$ python3 -q
>>> import numpy as np
>>> from numpy import linalg as LA
>>> np.set_printoptions(precision=3, suppress=True, linewidth=200)
>>> F = np.array([[0.0, -0.1, 0.2, 0.3, 0.3, -0.8, 0.4, 1.0, -0.6, 0.9, 0.4],
...     [1.0, 1.5, -1.5, 1.5, -0.5, 0.9, -1.3, 0.4, -0.2, -0.4, 0.4],
...     [0.2, 0.7, 0.2, -1.3, 0.5, -0.5, -0.2, 1.3, -0.9, 0.1, -0.7],
...     [0.5, 0.6, 0.9, 1.1, -0.8, 0.5, -1.0, -0.3, -0.4, -1.8, 0.2],
...     [-0.1, 0.5, -0.2, 0.4, -1.2, 0.2, -1.0, -1.1, 0.3, -1.1, 0.4]])
>>> rng = np.random.default_rng(18)
>>> F[4] = F[1] + 0.05 * rng.normal(size=11)
>>> print(F)
[[ 0.    -0.1    0.2    0.3    0.3   -0.8    0.4    1.    -0.6    0.9    0.4  ]
 [ 1.     1.5   -1.5    1.5   -0.5    0.9   -1.3    0.4   -0.2   -0.4    0.4  ]
 [ 0.2    0.7    0.2   -1.3    0.5   -0.5   -0.2    1.3   -0.9    0.1   -0.7  ]
 [ 0.5    0.6    0.9    1.1   -0.8    0.5   -1.    -0.3   -0.4   -1.8    0.2  ]
 [ 0.978  1.443 -1.466  1.445 -0.399  0.946 -1.318  0.429 -0.119 -0.258  0.354]]
>>> other = F / LA.norm(F, axis=1, keepdims=True)
>>> gram = other @ other.T
>>> print(gram[2])
[ 0.385 -0.133  1.    -0.224 -0.126]
>>> print((gram - 2 * np.eye(5)).round(6).argmax(axis=1))
[2 4 0 1 1]
>>> print(gram)
[[ 1.    -0.176  0.385 -0.421 -0.169]
 [-0.176  1.    -0.133  0.489  0.998]
 [ 0.385 -0.133  1.    -0.224 -0.126]
 [-0.421  0.489 -0.224  1.     0.457]
 [-0.169  0.998 -0.126  0.457  1.   ]]
>>> print((np.abs(gram) > 0.9).astype(int))
[[1 0 0 0 0]
 [0 1 0 0 1]
 [0 0 1 0 0]
 [0 0 0 1 0]
 [0 1 0 0 1]]
>>> print(LA.norm(other, axis=1))
[1. 1. 1. 1. 1.]
>>> print(np.argsort(-LA.norm(F, axis=0).round(6), kind="stable")[:3])
[3 2 1]
>>> print([round(float(x), 3) for x in LA.svd(F, compute_uv=False)[:3]])
[4.936, 2.735, 2.171]
>>> print(round(LA.norm(F, 2) / LA.norm(F), 3))
0.794
>>> print(LA.cond(F) > 100)
False
>>> left, sig, Vh = LA.svd(F)
>>> print(sig)
[4.936 2.735 2.171 1.454 0.116]
>>> other = left[:, :4] @ np.diag(sig[:4]) @ Vh[:4]
>>> print(np.round(LA.norm(F - other, 2), 3), np.round(sig[4], 3))
0.116 0.116
>>> x0 = np.array([1, 1, 2, 2, 1, 1, 0, 2, 2, 1, 2])
>>> print(F @ np.eye(11)[4])
[ 0.3   -0.5    0.5   -0.8   -0.399]
>>> print(F @ x0)
[ 2.9    3.7   -1.8    2.     3.993]
>>> other = np.array([[2, 3, -2, 2, -1, -2],
...     [3, 1, 1, -3, 1, 3],
...     [1, -3, -2, 0, -3, 1],
...     [-3, 2, -2, -1, -2, 3],
...     [-1, -2, -1, -1, -1, -3],
...     [2, -3, -3, -2, -2, -1]])
>>> arr = np.triu(other, 1)
>>> print(arr)
[[ 0  3 -2  2 -1 -2]
 [ 0  0  1 -3  1  3]
 [ 0  0  0  0 -3  1]
 [ 0  0  0  0 -2  3]
 [ 0  0  0  0  0 -3]
 [ 0  0  0  0  0  0]]
>>> x0 = np.array([-2, -2, -2, -2, 2, 2])
>>> print(np.sign((arr @ x0).round(6)))
[-1  1 -1  1 -1  0]
